>>> import numpy as np
>>> np.set_printoptions(suppress=True, linewidth=140)
>>> data = np.loadtxt("case10.csv", delimiter=",")
>>> data
array([[ -8.675, -15.369, -13.413, -18.87 ,   7.384,  -0.395,  13.749,  10.794, -12.507,   6.172,   8.213,   1.32 , -12.899,  -2.612],
       [ 15.248,  -2.245,  -3.782,  -4.136,   8.638, -13.299,  13.641,  26.33 , -14.998,  19.879,  10.067,  21.226,   3.237,  17.334],
       [  3.487,   3.854,   4.221,   4.885,   7.771,   2.025, -17.919,  21.085,   9.714,   7.919,  -6.381,  -1.737,  -2.185,  10.979],
       [-17.924,   1.83 ,  10.945,   9.435,  -1.96 , -27.267,  17.799,  15.33 ,   9.939,   7.771,  19.336,   2.773,  -2.571,   3.588],
       [ -6.153,   4.674,  -5.074,  26.237,   4.197, -12.915,   4.407,  -7.112,   5.062,   9.268,   7.293,  -0.795,  -7.967,  12.085],
       [  5.081,   9.854,  -1.26 ,   4.132,   7.565,  -1.003, -13.995, -12.055,  -8.413,  -0.396, -12.668,  -3.229,  -3.85 ,  10.17 ],
       [ -6.223, -13.761,  -7.031,  -0.937,   0.367, -16.352,  13.906,   0.111,   1.804,   9.894,  14.985,   0.711, -14.945,   5.512],
       [ 13.493,   4.679,   9.66 ,  -4.233,  -7.36 ,  -2.962,  -2.543,   3.867, -20.875,  -0.365,  -0.935,  25.125,  -3.327,   0.552],
       [  5.596, -23.41 , -14.605, -28.625,  -6.851,   2.602,   4.953,  -1.396,  -6.924,   2.013,   4.261,  11.903,   4.576,   0.654],
       [-15.385, -11.47 ,   4.903, -13.855,  -3.916,  -4.612,  -5.865,  -7.291,  11.136,  -2.343, -12.217,  15.04 ,  -2.972,  -0.235],
       [  6.301,  10.044,   1.698,  10.291,   8.478,  -2.08 ,  -3.03 , -12.008,  -8.757,  -5.305, -15.458,   8.501, -18.276,   4.474],
       [  9.376, -19.889,  15.198,   2.059,   6.418,   6.888,  -8.266,  -4.076, -11.96 , -24.748, -15.969,  10.308,   7.8  ,   2.963],
       [ -1.379, -17.706,   8.793,   3.824,   8.299,   0.824,  20.936,  20.455,  -9.435,  -8.174,   2.653,  13.413,  -4.522,  -0.617],
       [  0.135,  -2.807,  -7.299,   4.721,  -6.636,   6.722,  -0.048,  -5.02 ,  -1.022, -14.976,  -5.092,  -4.188,   8.085,   4.398],
       [ -5.88 ,  -2.657,   8.826,   3.862,  15.3  ,   1.595,  -1.908,  -2.468,   4.362,  -2.392, -10.08 ,   1.112,   0.484,  -3.382],
       [ 13.523, -13.031, -13.596,  -9.104,  21.016,   7.459,   4.555,   9.814, -15.734,   4.811,   2.077,   2.519,  -3.763,   3.308],
       [  5.034, -29.816, -10.322,   3.512, -12.06 , -11.476,  13.704,  -1.366,  -7.705,  10.385,  12.567,   5.207,  -9.871, -23.225],
       [ 14.32 ,   5.608,   5.293,  11.397,  -3.675,  -4.439, -13.158,   3.418,  -3.144, -19.129, -20.436,  11.556,  -0.517,  -4.03 ],
       [  1.472,  -4.852,   4.51 ,   5.17 ,   7.471,  -6.428,  -2.4  ,  -6.93 ,   0.668,  -6.855,  -2.277,   2.023,  15.886,  17.936],
       [ 25.214,  17.195,  17.809, -12.042,  23.025,   2.872,  -9.686,  16.106,  -3.127, -13.573,  -5.249,  -2.637,  -7.285, -12.053],
       [ -7.659,  -5.824,  15.131,   2.107, -12.307,  -0.502,  -4.593,   5.131,   4.112,   7.952,  20.056,  12.414, -27.425, -12.363],
       [ 10.915,   5.571, -12.275, -17.675,   9.205,   7.71 , -15.217, -10.269,  -2.091,  -6.833,  -4.984,   8.121,   3.778,   2.318],
       [ -3.153,  -4.978, -10.411, -30.25 ,  -8.674,   8.185,   0.749,  -6.819, -10.147,   2.893,  10.836,  21.547,   2.044, -19.229],
       [ -5.228,  -1.29 ,  10.692, -13.063,  11.876,   7.031,   0.505,  -7.541,  -3.983, -14.647,   0.385,   6.912,  15.583,   5.679],
       [ -4.665,  -4.175,  16.198,   8.403,  -8.28 ,  10.178,  -1.014,  -2.413,  -4.998,   5.549,   3.581,  14.928,  -5.952, -10.237],
       [-13.524,  25.384, -11.644,  10.112, -10.643,  -1.522,  13.483,   9.341,  16.177,   3.279,   6.126, -17.909,  14.39 ,   4.124],
       [ -1.141,   7.965,  10.149,  -2.903,  -3.602,  -3.415,  13.694,  18.21 ,  -8.68 ,  -1.857, -21.482,   1.625,   0.678,  -9.558]])
>>> Y = data / np.sqrt((data ** 2).mean(axis=1, keepdims=True))
>>> np.linalg.matrix_rank(Y) == np.linalg.matrix_rank(data)
np.True_
